% python3 -q
>>> import numpy as np
>>> np.set_printoptions(precision=3, suppress=True, linewidth=200, floatmode="fixed")
>>> mat = np.loadtxt("w.csv", delimiter=",")
>>> mat
array([[-0.220,  0.220, -0.160,  0.140,  0.420],
       [-0.990,  0.990, -0.720,  0.630,  1.890],
       [ 0.110, -0.110,  0.080, -0.070, -0.210],
       [ 1.540, -1.540,  1.120, -0.980, -2.940],
       [ 1.760, -1.760,  1.280, -1.120, -3.360],
       [-0.880,  0.880, -0.640,  0.560,  1.680],
       [-0.220,  0.220, -0.160,  0.140,  0.420],
       [ 0.660, -0.660,  0.480, -0.420, -1.260]])
>>> r = np.linalg.matrix_rank(mat)
>>> r
np.int64(1)
>>> ns = np.linalg.svd(mat)[2][r:].T
>>> ns.shape
(5, 4)
>>> np.linalg.matrix_rank(mat.T @ mat), np.linalg.matrix_rank(mat @ mat.T)
(np.int64(1), np.int64(1))
>>> [int(np.linalg.matrix_rank(mat[:, :j + 1])) for j in range(5)]
[1, 1, 1, 1, 1]
>>> np.linalg.lstsq(mat[:-1].T, mat[-1])[2]
np.int32(1)
>>> print(np.abs(np.diag(np.linalg.qr(mat)[1])) > 1e-9)
[ True False False False False]
>>> left, s, Vh = np.linalg.svd(mat)
>>> V = Vh[:(s > 1e-8).sum()]
>>> rng = np.random.default_rng(28)
>>> x0 = mat[5] + 3 * mat[1] + rng.integers(2) * np.eye(5)[4]
>>> x0
array([-3.850,  3.850, -2.800,  2.450,  8.350])
>>> np.diag(V.T @ V)
array([0.152, 0.152, 0.080, 0.062, 0.554])
>>> print(np.linalg.matrix_rank(np.vstack([mat, x0])))
2
>>> np.allclose(V.T @ V @ x0, x0)
False
>>> f = np.array([3, -2])
>>> np.correlate(mat[4], mat[2], "full")
array([-0.370,  0.246, -0.005, -0.189,  1.274, -0.189, -0.005,  0.246, -0.370])
>>> np.cross(mat[4, :3], mat[2, :3])
array([0.000, 0.000, 0.000])
>>> arr = np.load("run3.npy")
>>> arr
array([[ 1.419, -0.131, -0.223, -0.133,  0.164, -0.165,  0.121, -0.190,  0.118, -0.260,  0.212],
       [-0.131,  1.649,  0.389,  0.022,  0.101,  0.225, -0.034, -0.022, -0.278, -0.259, -0.089],
       [-0.223,  0.389,  1.146, -0.201, -0.233, -0.175, -0.102, -0.259,  0.340,  0.040,  0.190],
       [-0.133,  0.022, -0.201,  1.886, -0.076, -0.052, -0.211, -0.040, -0.039, -0.150,  0.026],
       [ 0.164,  0.101, -0.233, -0.076,  1.620,  0.262, -0.109,  0.019, -0.225, -0.122, -0.255],
       [-0.165,  0.225, -0.175, -0.052,  0.262,  1.173,  0.178,  0.391,  0.296,  0.130,  0.226],
       [ 0.121, -0.034, -0.102, -0.211, -0.109,  0.178,  0.374, -0.390, -0.145, -0.185,  0.222],
       [-0.190, -0.022, -0.259, -0.040,  0.019,  0.391, -0.390,  1.276,  0.285,  0.068,  0.313],
       [ 0.118, -0.278,  0.340, -0.039, -0.225,  0.296, -0.145,  0.285,  1.373, -0.414, -0.424],
       [-0.260, -0.259,  0.040, -0.150, -0.122,  0.130, -0.185,  0.068, -0.414,  1.501, -0.183],
       [ 0.212, -0.089,  0.190,  0.026, -0.255,  0.226,  0.222,  0.313, -0.424, -0.183,  1.583]])
>>> M2 = np.array([[1, -2, 2],
...     [1, 3, -1],
...     [-3, -3, 2],
...     [-3, 0, 3],
...     [-1, -2, -2],
...     [-1, 1, -3],
...     [-2, 2, -1],
...     [0, -1, -3],
...     [-3, 2, -3],
...     [-3, 0, 3],
...     [-1, -1, -3]])
>>> np.einsum("ij,ij->i", arr, arr)
array([2.329, 3.104, 1.869, 3.694, 2.932, 1.896, 0.510, 2.222, 2.685, 2.686, 3.071])
>>> np.linalg.matrix_rank(np.vstack([arr, M2.T]))
np.int64(11)
>>> np.linalg.matrix_rank(arr @ M2)
np.int64(3)
>>> np.vstack([arr, M2.T]).shape
(14, 11)
>>> print(np.einsum("ij->j", arr))
[ 0.933  1.574  0.911  1.031  1.145  2.489 -0.280  1.452  0.887  0.167  1.820]
>>> left, s, Vh = np.linalg.svd(arr)
>>> V = Vh[:(s > 1e-8).sum()]
>>> x0 = arr[10] + 4 * arr[7] + rng.integers(2) * np.eye(11)[7]
>>> x0
array([-0.546, -0.176, -0.845, -0.134, -0.181,  1.788, -1.337,  6.416,  0.717,  0.091,  2.834])
>>> np.allclose(V.T @ V @ x0, x0)
False
>>> print(round(float(np.linalg.norm(x0 - V.T @ V @ x0)), 3))
0.444
>>> print(np.diag(V.T @ V))
[0.964 0.922 0.784 0.982 0.964 0.812 0.306 0.803 0.717 0.908 0.839]
>>> np.linalg.matrix_rank(np.vstack([arr, x0]))
np.int64(10)
>>> w, V = np.linalg.eigh(arr)
>>> x0 = np.array([0, 2, -1, 2, 2, 1, -1, 1, 0, -1, 2])
>>> V * np.abs(w) @ V.T
array([[ 1.419, -0.131, -0.223, -0.133,  0.164, -0.165,  0.121, -0.190,  0.118, -0.260,  0.212],
       [-0.131,  1.649,  0.389,  0.022,  0.101,  0.225, -0.034, -0.022, -0.278, -0.259, -0.089],
       [-0.223,  0.389,  1.146, -0.201, -0.233, -0.175, -0.102, -0.259,  0.340,  0.040,  0.190],
       [-0.133,  0.022, -0.201,  1.886, -0.076, -0.052, -0.211, -0.040, -0.039, -0.150,  0.026],
       [ 0.164,  0.101, -0.233, -0.076,  1.620,  0.262, -0.109,  0.019, -0.225, -0.122, -0.255],
       [-0.165,  0.225, -0.175, -0.052,  0.262,  1.173,  0.178,  0.391,  0.296,  0.130,  0.226],
       [ 0.121, -0.034, -0.102, -0.211, -0.109,  0.178,  0.374, -0.390, -0.145, -0.185,  0.222],
       [-0.190, -0.022, -0.259, -0.040,  0.019,  0.391, -0.390,  1.276,  0.285,  0.068,  0.313],
       [ 0.118, -0.278,  0.340, -0.039, -0.225,  0.296, -0.145,  0.285,  1.373, -0.414, -0.424],
       [-0.260, -0.259,  0.040, -0.150, -0.122,  0.130, -0.185,  0.068, -0.414,  1.501, -0.183],
       [ 0.212, -0.089,  0.190,  0.026, -0.255,  0.226,  0.222,  0.313, -0.424, -0.183,  1.583]])
>>> print(round(float(np.abs(arr).sum(axis=1).max()), 3), round(np.abs(w).max(), 3))
3.938 2.0
>>> V * np.maximum(w, 0) @ V.T
array([[ 1.419, -0.131, -0.223, -0.133,  0.164, -0.165,  0.121, -0.190,  0.118, -0.260,  0.212],
       [-0.131,  1.649,  0.389,  0.022,  0.101,  0.225, -0.034, -0.022, -0.278, -0.259, -0.089],
       [-0.223,  0.389,  1.146, -0.201, -0.233, -0.175, -0.102, -0.259,  0.340,  0.040,  0.190],
       [-0.133,  0.022, -0.201,  1.886, -0.076, -0.052, -0.211, -0.040, -0.039, -0.150,  0.026],
       [ 0.164,  0.101, -0.233, -0.076,  1.620,  0.262, -0.109,  0.019, -0.225, -0.122, -0.255],
       [-0.165,  0.225, -0.175, -0.052,  0.262,  1.173,  0.178,  0.391,  0.296,  0.130,  0.226],
       [ 0.121, -0.034, -0.102, -0.211, -0.109,  0.178,  0.374, -0.390, -0.145, -0.185,  0.222],
       [-0.190, -0.022, -0.259, -0.040,  0.019,  0.391, -0.390,  1.276,  0.285,  0.068,  0.313],
       [ 0.118, -0.278,  0.340, -0.039, -0.225,  0.296, -0.145,  0.285,  1.373, -0.414, -0.424],
       [-0.260, -0.259,  0.040, -0.150, -0.122,  0.130, -0.185,  0.068, -0.414,  1.501, -0.183],
       [ 0.212, -0.089,  0.190,  0.026, -0.255,  0.226,  0.222,  0.313, -0.424, -0.183,  1.583]])
>>> np.round(np.linalg.eigvalsh(arr[1:, 1:]), 3) + 0
array([0.000, 0.047, 1.000, 1.000, 1.534, 2.000, 2.000, 2.000, 2.000, 2.000])
>>> round(float(x0 @ arr @ x0 / (x0 @ x0)), 3), round(w[0], 3), round(w[-1], 3)
(1.808, np.float64(-0.0), np.float64(2.0))
>>> left, s, Vh = np.linalg.svd(arr)
>>> np.argmax(s[:-1] / (s[1:] + 1e-6)) + 1
np.int64(9)
>>> s.round(3) + 0
array([2.000, 2.000, 2.000, 2.000, 2.000, 2.000, 1.000, 1.000, 1.000, 0.000, 0.000])
>>> M2 = left[:, :9] @ np.diag(s[:9]) @ Vh[:9]
>>> print(np.round(np.abs(arr - M2).max(), 3))
0.0
>>> np.linalg.matrix_rank(M2)
np.int64(9)
>>> M2 = arr / np.sqrt((arr ** 2).mean(axis=1, keepdims=True))
>>> np.linalg.matrix_rank(M2) == np.linalg.matrix_rank(arr)
np.True_
>>> np.linalg.norm(M2, axis=1)
array([3.317, 3.317, 3.317, 3.317, 3.317, 3.317, 3.317, 3.317, 3.317, 3.317, 3.317])
>>> M2[4]
array([ 0.317,  0.196, -0.452, -0.147,  3.137,  0.507, -0.210,  0.036, -0.436, -0.236, -0.494])
>>> F = np.load("data.npy")
>>> F
array([[3.000, 0.000, 0.000, 0.000, 2.000],
       [0.000, 3.000, 2.000, 2.000, 0.000],
       [0.000, 2.000, 3.000, 2.000, 0.000],
       [0.000, 2.000, 2.000, 3.000, 0.000],
       [2.000, 0.000, 0.000, 0.000, 3.000]])
>>> # 2 blocks once reordered
>>> f = np.array([7, 5, 2, 1, 9])
>>> M2 = F + np.outer(f, np.eye(5)[3])
>>> np.linalg.matrix_rank(M2 - F)
np.int64(1)
>>> np.round(np.linalg.det(M2) / np.linalg.det(F), 3), np.round(1 + np.linalg.solve(F, f)[3], 3)
(np.float64(-0.286), np.float64(-0.286))
>>> W0 = np.load("arr.npy")
>>> W0
array([[-0.587,  0.337, -0.326, -1.905,  0.733,  0.445,  0.864, -0.702, -1.522],
       [ 2.600, -1.200,  0.100,  0.500, -0.300,  2.600, -2.200, -0.500,  0.600],
       [ 0.200, -0.100, -0.700,  0.700,  0.100,  0.200,  0.800,  0.900, -0.200],
       [-0.700,  0.300, -0.300, -1.900,  0.700,  0.400,  0.800, -0.700, -1.800],
       [-1.400,  1.500, -0.500, -2.300,  0.000,  0.700, -1.100,  0.200, -0.100],
       [ 0.300, -0.900, -0.200, -0.700, -0.700, -1.900,  0.600,  0.800,  0.100]])
>>> x0 = np.array([0, -1, 0, 0, 2, 2, 0, -1, 2])
>>> h1 = np.maximum(W0 @ x0, 0)
>>> np.maximum(W0 @ (3 * x0), 0)
array([ 0.000, 22.500,  0.000,  0.000,  0.000,  0.000])
>>> np.maximum(W0 @ x0, 0) - np.maximum(-W0 @ x0, 0)
array([-0.323,  7.500, -0.600, -1.000, -0.500, -4.900])
>>> print(np.flatnonzero(h1 > 1e-9))
[1]
>>> M2 = W0 / np.sqrt((W0 ** 2).mean(axis=1, keepdims=True))
>>> print(np.linalg.matrix_rank(M2) == np.linalg.matrix_rank(W0))
True
>>> np.linalg.norm(M2, axis=1)
array([3.000, 3.000, 3.000, 3.000, 3.000, 3.000])
>>> np.linalg.matrix_rank(W0 - W0.mean(axis=1, keepdims=True))
np.int64(6)
>>> w1 = np.array([[1, 1, -2, -1, -1],
...     [1, -1, 2, 3, 3],
...     [0, 1, 3, -1, 2],
...     [-3, 1, 2, -2, -2],
...     [2, -1, -1, -2, 3],
...     [1, 2, 3, 1, 3],
...     [-3, 0, 3, 1, -2],
...     [3, 2, -3, -2, 1],
...     [-1, -1, 2, 0, 2]])
>>> beta = np.array([-5, 2, 1, 0, -3])
>>> hid = np.maximum(W0 @ w1 + beta, 0)
>>> print(hid)
[[ 0.000  0.000  0.316  6.981  0.000]
 [ 1.400 10.300  0.000  0.000  2.000]
 [ 0.000  4.600  0.000  0.000  0.000]
 [ 0.000  0.000  0.000  6.900  0.000]
 [ 6.700  0.000  0.000 10.200 10.800]
 [ 0.000  0.700  0.000  0.000  0.000]]
>>> (hid > 0).mean(axis=0)
array([0.333, 0.500, 0.167, 0.500, 0.333])
>>> np.linalg.matrix_rank(hid)
np.int64(5)
>>> W2 = np.array([[-1, -5, 2], [-1, -4, 5], [-1, 5, 0], [-1, 2, 0], [3, -1, 0]])
>>> w1 @ W2
array([[ -2, -20,   7],
       [  4,  12,  -3],
       [  3,   7,   5],
       [ -4,  19,  -1],
       [ 11, -18,  -1],
       [  2,   1,  12],
       [ -7,  34,  -6],
       [  3, -43,  16],
       [  6,  17,  -7]])
>>> X = np.load("sample19.npy")
>>> X
array([[-0.134,  0.659,  0.361,  0.566, -0.184,  0.252, -0.002],
       [-0.067, -0.192,  0.426, -0.391,  0.009,  0.735, -0.290],
       [-0.101, -0.621, -0.004,  0.651, -0.125,  0.019, -0.406],
       [ 0.436,  0.329, -0.398, -0.098, -0.177,  0.027, -0.709],
       [ 0.335, -0.042,  0.727, -0.112, -0.057, -0.545, -0.212],
       [ 0.134,  0.092,  0.035,  0.192,  0.953,  0.044, -0.157],
       [-0.804,  0.160, -0.002, -0.211,  0.085, -0.311, -0.423]])
>>> # orthonormal columns
>>> w, V = np.linalg.eigh(arr)
>>> np.round(w.sum(), 3), np.trace(arr)
(np.float64(15.0), np.float64(15.0))
>>> np.round(np.linalg.eigvalsh(arr + -2 * np.eye(11)), 3) + 0
array([-2.000, -2.000, -1.000, -1.000, -1.000,  0.000,  0.000,  0.000,  0.000,  0.000,  0.000])
>>> V @ np.diag(w) @ V.T
array([[ 1.419, -0.131, -0.223, -0.133,  0.164, -0.165,  0.121, -0.190,  0.118, -0.260,  0.212],
       [-0.131,  1.649,  0.389,  0.022,  0.101,  0.225, -0.034, -0.022, -0.278, -0.259, -0.089],
       [-0.223,  0.389,  1.146, -0.201, -0.233, -0.175, -0.102, -0.259,  0.340,  0.040,  0.190],
       [-0.133,  0.022, -0.201,  1.886, -0.076, -0.052, -0.211, -0.040, -0.039, -0.150,  0.026],
       [ 0.164,  0.101, -0.233, -0.076,  1.620,  0.262, -0.109,  0.019, -0.225, -0.122, -0.255],
       [-0.165,  0.225, -0.175, -0.052,  0.262,  1.173,  0.178,  0.391,  0.296,  0.130,  0.226],
       [ 0.121, -0.034, -0.102, -0.211, -0.109,  0.178,  0.374, -0.390, -0.145, -0.185,  0.222],
       [-0.190, -0.022, -0.259, -0.040,  0.019,  0.391, -0.390,  1.276,  0.285,  0.068,  0.313],
       [ 0.118, -0.278,  0.340, -0.039, -0.225,  0.296, -0.145,  0.285,  1.373, -0.414, -0.424],
       [-0.260, -0.259,  0.040, -0.150, -0.122,  0.130, -0.185,  0.068, -0.414,  1.501, -0.183],
       [ 0.212, -0.089,  0.190,  0.026, -0.255,  0.226,  0.222,  0.313, -0.424, -0.183,  1.583]])
>>> (w > 1e-8).sum(), (w < -1e-8).sum()
(np.int64(9), np.int64(0))
>>> C2 = X.T @ X
>>> (X @ X.T).shape
(7, 7)
>>> print(np.linalg.svd(X, compute_uv=False) ** 2)
[1.000 1.000 1.000 1.000 1.000 1.000 1.000]
>>> M2 = np.array([[1, 3], [-1, 1]])
>>> W2 = np.array([[0, -3], [0, 0]])
>>> M = np.kron(M2, W2)
>>> print(M)
[[ 0 -3  0 -9]
 [ 0  0  0  0]
 [ 0  3  0 -3]
 [ 0  0  0  0]]
>>> left, s, Vh = np.linalg.svd(M)
>>> s
array([9.708, 3.708, 0.000, 0.000])
>>> np.argmax(s[:-1] / (s[1:] + 1e-6)) + 1
np.int64(2)
>>> M2 = left[:, :2] @ np.diag(s[:2]) @ Vh[:2]
>>> np.linalg.matrix_rank(M, rtol=0.05)
np.int64(2)
>>> print(round(float(np.linalg.norm(M - M2) / np.linalg.norm(M)), 3))
0.0
>>> print(np.round(np.linalg.norm(M - M2, 2), 3), s[2])
0.0 0.0
>>> round(np.abs(M - M2).max(), 3)
np.float64(0.0)
>>> M2 = np.array([[2, -1], [-2, 0]])
>>> W2 = np.kron(M2, M)
>>> print(np.linalg.matrix_rank(W2))
4
>>> print(np.round(np.linalg.norm(W2, 2), 3), round(np.linalg.norm(M2, 2) * np.linalg.norm(M, 2), 3))
28.356 28.356
>>> W2.shape
(8, 8)
>>> left, s, Vh = np.linalg.svd(M)
>>> V = Vh[:(s > 1e-8).sum()]
>>> x0 = M[1] + 3 * M[3] + rng.integers(2) * np.eye(4)[0]
>>> x0
array([0.000, 0.000, 0.000, 0.000])
>>> np.diag(V.T @ V)
array([0.000, 1.000, 0.000, 1.000])
>>> np.linalg.matrix_rank(np.vstack([M, x0]))
np.int64(2)
>>> m1 = np.array([[6, -10, 0, -6], [-8, -4, -8, 4], [2, -12, -4, -4], [10, -8, 4, -8]])
>>> round(float(np.linalg.norm(X)), 3)
2.646
>>> X.sum(axis=0)
array([-0.201,  0.384,  1.146,  0.597,  0.505,  0.222, -2.200])
>>> np.linalg.svd(X, compute_uv=False)
array([1.000, 1.000, 1.000, 1.000, 1.000, 1.000, 1.000])
>>> np.unravel_index(np.abs(X).argmax(), X.shape)
(np.int64(5), np.int64(4))
>>> X.sum(axis=1)
array([ 1.518,  0.231, -0.586, -0.590,  0.094,  1.293, -1.507])
>>> proj = np.triu(np.array([[4, -8, -2, -1], [-7, 9, 4, -8], [-3, -8, 8, 1], [-6, 3, 8, -7]]), 1) + np.eye(4)
>>> M2 = proj @ m1 @ np.linalg.inv(proj)
>>> proj @ m1 - m1 @ proj
array([[ 50.000, 112.000, 120.000, -90.000],
       [-72.000, -48.000, -48.000,  16.000],
       [ 10.000,   8.000,  56.000, -98.000],
       [  0.000,  80.000,  52.000, -58.000]])
>>> M2
array([[   56.000,   502.000, -1828.000,  5878.000],
       [  -80.000,  -628.000,  2296.000, -7348.000],
       [   12.000,    76.000,  -280.000,   888.000],
       [   10.000,    72.000,  -264.000,   842.000]])
